% python3 -q
>>> import numpy as np
>>> import numpy.linalg as la
>>> np.set_printoptions(suppress=True, linewidth=100)
>>> tidy = lambda a: np.round(a, 1) + 0
>>> F = np.load("mat.npy")
>>> print(F)
[[  0   0   0   0   0]
 [  2   2   6   0   2]
 [ -2  -2  -6   0  -2]
 [  1   1   3   0   1]
 [  3   3   9   0   3]
 [ -5  -5 -15   0  -5]
 [  3   3   9   0   3]
 [  5   5  15   0   5]]
>>> # column 1 repeats column 0
>>> print(tidy(F @ la.pinv(F) @ F))
[[  0.   0.   0.   0.   0.]
 [  2.   2.   6.   0.   2.]
 [ -2.  -2.  -6.   0.  -2.]
 [  1.   1.   3.   0.   1.]
 [  3.   3.   9.   0.   3.]
 [ -5.  -5. -15.   0.  -5.]
 [  3.   3.   9.   0.   3.]
 [  5.   5.  15.   0.   5.]]
>>> rng = np.random.default_rng(1978)
>>> M2 = F + rng.integers(-2, 3, (8, 1)) @ rng.integers(-2, 3, (1, 5))
>>> print(M2)
[[  0   2  -2   2   2]
 [  2   4   4   2   4]
 [ -2  -4  -4  -2  -4]
 [  1   3   1   2   3]
 [  3   4   8   1   4]
 [ -5  -6 -14  -1  -6]
 [  3   4   8   1   4]
 [  5   7  13   2   7]]
>>> print(la.matrix_rank(M2 - F, tol=1e-8))
1
>>> print(M2 - F)
[[ 0  2 -2  2  2]
 [ 0  2 -2  2  2]
 [ 0 -2  2 -2 -2]
 [ 0  2 -2  2  2]
 [ 0  1 -1  1  1]
 [ 0 -1  1 -1 -1]
 [ 0  1 -1  1  1]
 [ 0  2 -2  2  2]]
>>> X = np.loadtxt("arr.csv", delimiter=",")
>>> print(tidy(X))
[[-1.2 -1.8  1.4  0.5  0.4 -1.1  0.6 -0.1  0.5 -2.2 -1.2  0.4  0.4]
 [-1.6 -2.3  0.   0.1 -0.2  1.4 -1.2  1.   0.3  1.3 -0.4 -2.4  0.1]
 [-0.2 -0.6 -3.3 -0.8 -1.4  0.9 -1.6  0.4  0.4  0.6  3.7  0.6  1.7]
 [-0.8 -0.8  2.   0.5  0.8  1.5 -0.3  1.  -0.5  2.7 -3.  -3.6 -1.8]
 [-1.4 -2.   0.8  0.3  0.2  0.8 -0.6  0.8  0.2  0.6 -1.1 -2.  -0.1]
 [-0.9 -1.4 -2.1 -0.5 -1.   1.9 -1.9  1.   0.2  2.1  1.9 -1.7  0.8]
 [-1.  -1.3  3.1  0.9  1.2 -1.   1.2 -0.1  0.2 -1.6 -3.3 -0.6 -0.8]
 [ 0.4  0.8  1.4  0.3  0.6 -0.4  0.8 -0.2 -0.3 -0.1 -1.6 -0.1 -0.9]
 [-3.  -4.5 -1.  -0.1 -0.8  2.2 -2.4  1.8  0.8  1.5  0.8 -3.3  1.2]
 [-1.  -1.7 -4.1 -1.  -1.9  2.5 -2.9  1.2  0.4  2.4  4.2 -1.3  1.8]
 [-0.6 -1.  -1.  -0.2 -0.5  0.4 -0.7  0.3  0.3  0.   1.2  0.   0.8]
 [-0.7 -0.9  2.   0.6  0.8 -0.1  0.5  0.2  0.   0.  -2.4 -1.3 -0.9]
 [-0.6 -0.8 -0.4 -0.1 -0.2  1.4 -1.   0.8 -0.1  2.   0.  -2.  -0.2]
 [ 0.7  0.8  0.   0.   0.  -2.3  1.3 -1.2  0.3 -3.5  0.9  3.5  1. ]
 [ 0.3  0.4 -0.2  0.  -0.1 -0.6  0.3 -0.3  0.1 -0.8  0.4  1.   0.3]]
>>> print(np.allclose(X[:-1].T @ la.lstsq(X[:-1].T, X[-1])[0], X[-1]))
True
>>> left, s, Vt = la.svd(X)
>>> print(np.argmax(s[:-1] / (s[1:] + 1e-6)) + 1)
3
>>> M2 = left[:, :3] @ np.diag(s[:3]) @ Vt[:3]
>>> print(la.matrix_rank(M2))
3
>>> print(tidy(la.norm(X - M2) / la.norm(X)))
0.0
>>> print(la.cond(X) > 100)
True
>>> print(np.argsort(-la.norm(X, axis=0).round(6), kind="stable")[:3])
[10 11  2]
>>> print([round(float(x), 1) for x in la.svd(X, compute_uv=False)[:3]])
[14.8, 11.9, 6.1]
>>> M2 = np.array([[-3, -2, 3],
...     [-2, 2, -1],
...     [1, 1, 2],
...     [3, -3, -1],
...     [0, 0, 2],
...     [1, 0, -3],
...     [-2, -1, 0],
...     [-3, -1, -1],
...     [3, 3, -2],
...     [3, 1, 1],
...     [3, 0, 3],
...     [3, 1, 1],
...     [0, 0, -3]])
>>> print(la.matrix_rank(X @ M2))
3
>>> print(tidy(np.einsum("ij->j", X)))
[-11.6 -17.1  -1.4   0.4  -1.9   7.4  -8.1   6.4   2.8   5.    0.1 -12.9   3.4]
>>> print(np.vstack([X, M2.T]).shape)
(18, 13)
>>> left, s, Vt = la.svd(X)
>>> evecs = Vt[:(s > 1e-8).sum()]
>>> x0 = X[2] + 5 * X[14] + rng.integers(2) * np.eye(13)[0]
>>> print(tidy(x0))
[ 1.2  1.2 -4.2 -1.1 -1.7 -2.  -0.1 -1.4  0.8 -3.7  5.8  5.7  3.2]
>>> print(tidy(np.diag(evecs.T @ evecs)))
[0.2 0.5 0.3 0.  0.1 0.2 0.1 0.1 0.  0.5 0.4 0.4 0.2]
>>> print(tidy(la.norm(x0 - evecs.T @ evecs @ x0)))
0.0
>>> J = rng.normal(size=(19, 5))
>>> J = 5 * J / la.norm(J, axis=1, keepdims=True)
>>> print(tidy(J))
[[ 2.3 -3.4 -2.   1.3 -1.6]
 [ 0.4  2.2 -3.3 -2.1 -2.3]
 [ 1.2  2.3 -4.1  0.3 -1.1]
 [ 2.7 -0.1 -0.5 -2.9 -3.1]
 [-0.3 -3.3  0.3 -3.  -2.3]
 [ 0.6 -1.9  4.4 -1.   0.6]
 [ 1.4 -2.9 -0.3 -3.7 -0.9]
 [ 3.3 -1.3  2.6 -0.6 -2.3]
 [-0.6  0.1 -0.5 -4.7 -1.4]
 [-1.5  0.2 -2.7  3.9 -0.2]
 [ 0.7 -3.  -3.8 -0.8 -0.8]
 [ 1.8 -1.5 -1.5 -3.8  1.8]
 [ 1.7 -2.9 -3.1  1.7 -1.1]
 [ 1.8 -0.6  1.9  3.2 -2.7]
 [-0.9  2.9  4.   0.3 -0.4]
 [-0.3 -3.8  1.5 -2.4  1.5]
 [ 1.5 -0.7 -0.8  2.9 -3.6]
 [ 0.9 -1.9  2.7 -2.  -3.1]
 [-0.6 -2.6  0.3  3.9 -1.6]]
>>> Xc = J - J.mean(axis=0)
>>> left, s, Vt = la.svd(Xc, full_matrices=False)
>>> print(tidy((s ** 2).sum() ** 2 / (s ** 4).sum()))
3.8
>>> print(tidy(s ** 2 / (s ** 2).sum()))
[0.4 0.3 0.2 0.1 0. ]
>>> Q, r_ = la.qr(J)
>>> print(tidy(np.abs(np.diag(r_))))
[ 6.7  9.1 10.9 11.5  6.9]
>>> print(tidy(Q.T @ Q))
[[1. 0. 0. 0. 0.]
 [0. 1. 0. 0. 0.]
 [0. 0. 1. 0. 0.]
 [0. 0. 0. 1. 0.]
 [0. 0. 0. 0. 1.]]
>>> print(Q.shape, r_.shape)
(19, 5) (5, 5)
>>> print(tidy(np.trace(Q @ Q.T)))
5.0
>>> print(tidy(Q @ r_))
[[ 2.3 -3.4 -2.   1.3 -1.6]
 [ 0.4  2.2 -3.3 -2.1 -2.3]
 [ 1.2  2.3 -4.1  0.3 -1.1]
 [ 2.7 -0.1 -0.5 -2.9 -3.1]
 [-0.3 -3.3  0.3 -3.  -2.3]
 [ 0.6 -1.9  4.4 -1.   0.6]
 [ 1.4 -2.9 -0.3 -3.7 -0.9]
 [ 3.3 -1.3  2.6 -0.6 -2.3]
 [-0.6  0.1 -0.5 -4.7 -1.4]
 [-1.5  0.2 -2.7  3.9 -0.2]
 [ 0.7 -3.  -3.8 -0.8 -0.8]
 [ 1.8 -1.5 -1.5 -3.8  1.8]
 [ 1.7 -2.9 -3.1  1.7 -1.1]
 [ 1.8 -0.6  1.9  3.2 -2.7]
 [-0.9  2.9  4.   0.3 -0.4]
 [-0.3 -3.8  1.5 -2.4  1.5]
 [ 1.5 -0.7 -0.8  2.9 -3.6]
 [ 0.9 -1.9  2.7 -2.  -3.1]
 [-0.6 -2.6  0.3  3.9 -1.6]]
>>> print(tidy(la.norm(J)))
21.8
>>> print(tidy(np.diff(J, axis=0)))
[[-1.9  5.6 -1.3 -3.4 -0.7]
 [ 0.9  0.2 -0.8  2.4  1.2]
 [ 1.4 -2.4  3.6 -3.2 -1.9]
 [-3.  -3.2  0.8 -0.1  0.8]
 [ 0.9  1.3  4.1  2.   2.9]
 [ 0.7 -1.  -4.7 -2.7 -1.5]
 [ 2.   1.6  2.9  3.1 -1.4]
 [-3.9  1.4 -3.1 -4.1  1. ]
 [-1.   0.1 -2.2  8.7  1.2]
 [ 2.3 -3.2 -1.1 -4.7 -0.6]
 [ 1.   1.5  2.3 -3.   2.6]
 [ 0.  -1.4 -1.6  5.5 -2.9]
 [ 0.1  2.3  5.   1.5 -1.6]
 [-2.7  3.5  2.  -2.9  2.3]
 [ 0.6 -6.7 -2.4 -2.7  1.9]
 [ 1.8  3.1 -2.3  5.3 -5.2]
 [-0.6 -1.2  3.4 -4.9  0.6]
 [-1.5 -0.7 -2.4  5.9  1.5]]
>>> print(tidy(J - J[0]))
[[ 0.   0.   0.   0.   0. ]
 [-1.9  5.6 -1.3 -3.4 -0.7]
 [-1.1  5.7 -2.1 -1.   0.5]
 [ 0.4  3.3  1.5 -4.2 -1.5]
 [-2.6  0.1  2.3 -4.3 -0.7]
 [-1.7  1.5  6.4 -2.3  2.2]
 [-1.   0.5  1.7 -5.1  0.7]
 [ 1.   2.1  4.6 -1.9 -0.7]
 [-2.9  3.5  1.5 -6.1  0.2]
 [-3.8  3.6 -0.7  2.6  1.4]
 [-1.6  0.4 -1.8 -2.1  0.8]
 [-0.6  1.9  0.5 -5.1  3.4]
 [-0.6  0.5 -1.1  0.4  0.5]
 [-0.5  2.8  3.9  1.9 -1.2]
 [-3.2  6.3  6.  -1.   1.2]
 [-2.6 -0.4  3.5 -3.7  3.1]
 [-0.8  2.7  1.2  1.6 -2.1]
 [-1.4  1.5  4.7 -3.3 -1.5]
 [-2.9  0.8  2.2  2.6  0. ]]
>>> print(tidy(np.abs(J).max()))
4.7
>>> print(tidy(J.sum(axis=1)))
[-3.3 -5.1 -1.3 -3.8 -8.6  2.7 -6.4  1.7 -7.1 -0.3 -7.6 -3.1 -3.6  3.6  5.9 -3.5 -0.6 -3.4 -0.6]
>>> C = J[[5, 11]].astype(float)
>>> for _ in range(4):
...     labels = la.norm(J[:, None] - C, axis=-1).argmin(axis=1)
...     C = np.array([J[labels == j].mean(axis=0) for j in range(2)])
... 
>>> print(labels)
[1 1 1 1 1 0 1 0 1 1 1 1 1 0 0 0 0 0 0]
>>> print(np.abs(C[1] - C[0]).argmax())
2
>>> E = np.load("a.npy")
>>> print(tidy(E))
[[-10.2   5.1  -3.2 -10.  -11.9 -43.5]
 [ -0.4  -0.6   0.1   0.   -0.2  -1.4]
 [ -0.4  -0.5   0.    0.   -0.2  -1.2]
 [ -0.3  -0.4   0.    0.   -0.2  -0.9]
 [  0.8   1.2   0.1   0.1   0.4   1.6]
 [  1.6   2.    0.3   0.4   0.9   2.8]
 [  5.    5.2   1.6   2.4   3.3   8.4]
 [  8.5   7.7   3.1   4.7   5.9  14.2]
 [ 24.4  16.4  10.3  17.1  19.   43.2]
 [ 24.5  16.4  10.4  17.1  19.   43.3]]
>>> print(tidy(la.norm(E, 2) / la.norm(E)))
1.0
>>> print(la.matrix_rank(E, rtol=0.1))
2
>>> print(la.cond(E) > 100)
True
>>> t3 = np.stack([E, 2 * E, E[::-1]])
>>> print(la.matrix_rank(t3))
[3 3 3]
>>> print(tidy(np.einsum("bij,cij->bc", t3, t3)))
[[  9843.3  19686.6  -5192.6]
 [ 19686.6  39373.3 -10385.1]
 [ -5192.6 -10385.1   9843.3]]
>>> print(tidy(la.norm(t3, axis=(1, 2))))
[ 99.2 198.4  99.2]
>>> m1 = np.loadtxt("data.csv", delimiter=",")
>>> print(m1)
[[-1. -2.  2.  1. -1. -2. -1.  2.]
 [ 0.  2. -2.  1.  1. -2.  2.  0.]
 [ 0.  0.  1.  2. -2.  0.  1.  1.]
 [ 0.  0.  0.  2.  2. -1.  1. -2.]
 [ 0.  0.  0.  0.  2. -2.  2. -1.]
 [ 0.  0.  0.  0.  0. -1.  0.  1.]
 [ 0.  0.  0.  0.  0.  0.  0.  0.]
 [ 0.  0.  0.  0.  0.  0.  0.  2.]]
>>> t = np.radians(90)
>>> r_ = np.eye(8)
>>> r_[5, 5] = r_[2, 2] = np.cos(t)
>>> r_[5, 2], r_[2, 5] = -np.sin(t), np.sin(t)
>>> print(tidy(r_))
[[ 1.  0.  0.  0.  0.  0.  0.  0.]
 [ 0.  1.  0.  0.  0.  0.  0.  0.]
 [ 0.  0.  0.  0.  0.  1.  0.  0.]
 [ 0.  0.  0.  1.  0.  0.  0.  0.]
 [ 0.  0.  0.  0.  1.  0.  0.  0.]
 [ 0.  0. -1.  0.  0.  0.  0.  0.]
 [ 0.  0.  0.  0.  0.  0.  1.  0.]
 [ 0.  0.  0.  0.  0.  0.  0.  1.]]
>>> M2 = m1 @ r_.T
>>> print(np.abs(M2 - m1).max(axis=0))
[0. 0. 4. 0. 0. 4. 0. 0.]
>>> print(tidy(la.svd(m1, compute_uv=False)), tidy(la.svd(M2, compute_uv=False)))
[6.2 4.7 3.3 2.8 1.4 1.1 0.3 0. ] [6.2 4.7 3.3 2.8 1.4 1.1 0.3 0. ]
>>> print(np.allclose(m1 @ m1.T, M2 @ M2.T))
True
